% ipython --no-banner

In [1]: import numpy as np

In [2]: from numpy import linalg as LA

In [3]: np.set_printoptions(precision=3, suppress=True, linewidth=200, floatmode="fixed")

In [4]: rnd = lambda a: np.round(a, 3) + 0

In [5]: A2 = np.array([[-1, 1], [-3, -1], [-2, 0]])

In [6]: A = np.tile(A2, (2, 3))

In [7]: A
Out[7]: 
array([[-1,  1, -1,  1, -1,  1],
       [-3, -1, -3, -1, -3, -1],
       [-2,  0, -2,  0, -2,  0],
       [-1,  1, -1,  1, -1,  1],
       [-3, -1, -3, -1, -3, -1],
       [-2,  0, -2,  0, -2,  0]])

In [8]: T = np.stack([A, 3 * A, A[::-1]])

In [9]: T.sum(axis=0)
Out[9]: 
array([[ -6,   4,  -6,   4,  -6,   4],
       [-15,  -5, -15,  -5, -15,  -5],
       [ -9,   1,  -9,   1,  -9,   1],
       [ -6,   4,  -6,   4,  -6,   4],
       [-15,  -5, -15,  -5, -15,  -5],
       [ -9,   1,  -9,   1,  -9,   1]])

In [10]: np.einsum("bij,cij->bc", T, T)
Out[10]: 
array([[ 96, 288,  84],
       [288, 864, 252],
       [ 84, 252,  96]])

In [11]: U, sv, Vh = LA.svd(A)

In [12]: evecs = Vh[:(sv > 1e-8).sum()]

In [13]: rng = np.random.default_rng(962952)

In [14]: x0 = A[5] + -2 * A[0] + rng.integers(2) * np.eye(6)[4]

In [15]: x0
Out[15]: array([ 0.000, -2.000,  0.000, -2.000,  0.000, -2.000])

In [16]: np.allclose(evecs.T @ evecs @ x0, x0)
Out[16]: True

In [17]: rnd(np.diag(evecs.T @ evecs))
Out[17]: array([0.333, 0.333, 0.333, 0.333, 0.333, 0.333])

In [18]: arr = np.load("test10.npy")

In [19]: arr
Out[19]: 
array([[-0.300, -2.200,  0.600, -0.500,  0.100],
       [-0.100,  0.500,  1.100,  0.800,  0.500],
       [ 2.400, -0.100, -0.700,  1.700,  2.100],
       [-1.500,  0.100,  1.100, -0.600,  0.500],
       [ 0.300, -0.700,  0.100,  1.100,  0.700],
       [ 0.600,  0.100, -2.400, -1.000,  0.400],
       [-1.700, -0.100, -1.900,  0.700, -0.800]])

In [20]: A2 = arr / LA.norm(arr, axis=1, keepdims=True)

In [21]: C2 = A2 @ A2.T

In [22]: (np.abs(C2) > 0.9).astype(int)
Out[22]: 
array([[1, 0, 0, 0, 0, 0, 0],
       [0, 1, 0, 0, 0, 0, 0],
       [0, 0, 1, 0, 0, 0, 0],
       [0, 0, 0, 1, 0, 0, 0],
       [0, 0, 0, 0, 1, 0, 0],
       [0, 0, 0, 0, 0, 1, 0],
       [0, 0, 0, 0, 0, 0, 1]])

In [23]: (C2 - 2 * np.eye(7)).round(6).argmax(axis=1)
Out[23]: array([4, 4, 4, 1, 2, 6, 5])

In [24]: rnd(np.degrees(np.arccos(np.clip(C2[3, 4], -1, 1))))
Out[24]: np.float64(103.624)

In [25]: np.argwhere(np.triu(np.abs(C2) > 0.95, 1))
Out[25]: array([], shape=(0, 2), dtype=int64)

In [26]: rnd(LA.norm(A2, axis=1))
Out[26]: array([1.000, 1.000, 1.000, 1.000, 1.000, 1.000, 1.000])

In [27]: P = arr @ LA.solve(arr.T @ arr, arr.T)

In [28]: LA.matrix_rank(np.eye(7) - P)
Out[28]: np.int64(2)

In [29]: np.trace(P)
Out[29]: np.float64(5.0)

In [30]: np.allclose(P @ P, P)
Out[30]: True

In [31]: rnd(P @ arr[:, 3])
Out[31]: array([-0.500,  0.800,  1.700, -0.600,  1.100, -1.000,  0.700])

In [32]: rnd(np.diag(P))
Out[32]: array([0.892, 0.290, 0.826, 0.919, 0.299, 0.826, 0.949])

In [33]: A2 = A / LA.norm(A, axis=1, keepdims=True)

In [34]: C2 = A2 @ A2.T

In [35]: rnd(C2[3])
Out[35]: array([1.000, 0.447, 0.707, 1.000, 0.447, 0.707])

In [36]: rnd(LA.norm(A2, axis=1))
Out[36]: array([1.000, 1.000, 1.000, 1.000, 1.000, 1.000])

In [37]: (C2 - 2 * np.eye(6)).round(6).argmax(axis=1)
Out[37]: array([3, 4, 5, 0, 1, 2])

In [38]: rnd(C2)
Out[38]: 
array([[1.000, 0.447, 0.707, 1.000, 0.447, 0.707],
       [0.447, 1.000, 0.949, 0.447, 1.000, 0.949],
       [0.707, 0.949, 1.000, 0.707, 0.949, 1.000],
       [1.000, 0.447, 0.707, 1.000, 0.447, 0.707],
       [0.447, 1.000, 0.949, 0.447, 1.000, 0.949],
       [0.707, 0.949, 1.000, 0.707, 0.949, 1.000]])

In [39]: rnd(np.degrees(np.arccos(np.clip(C2[3, 5], -1, 1))))
Out[39]: np.float64(45.0)
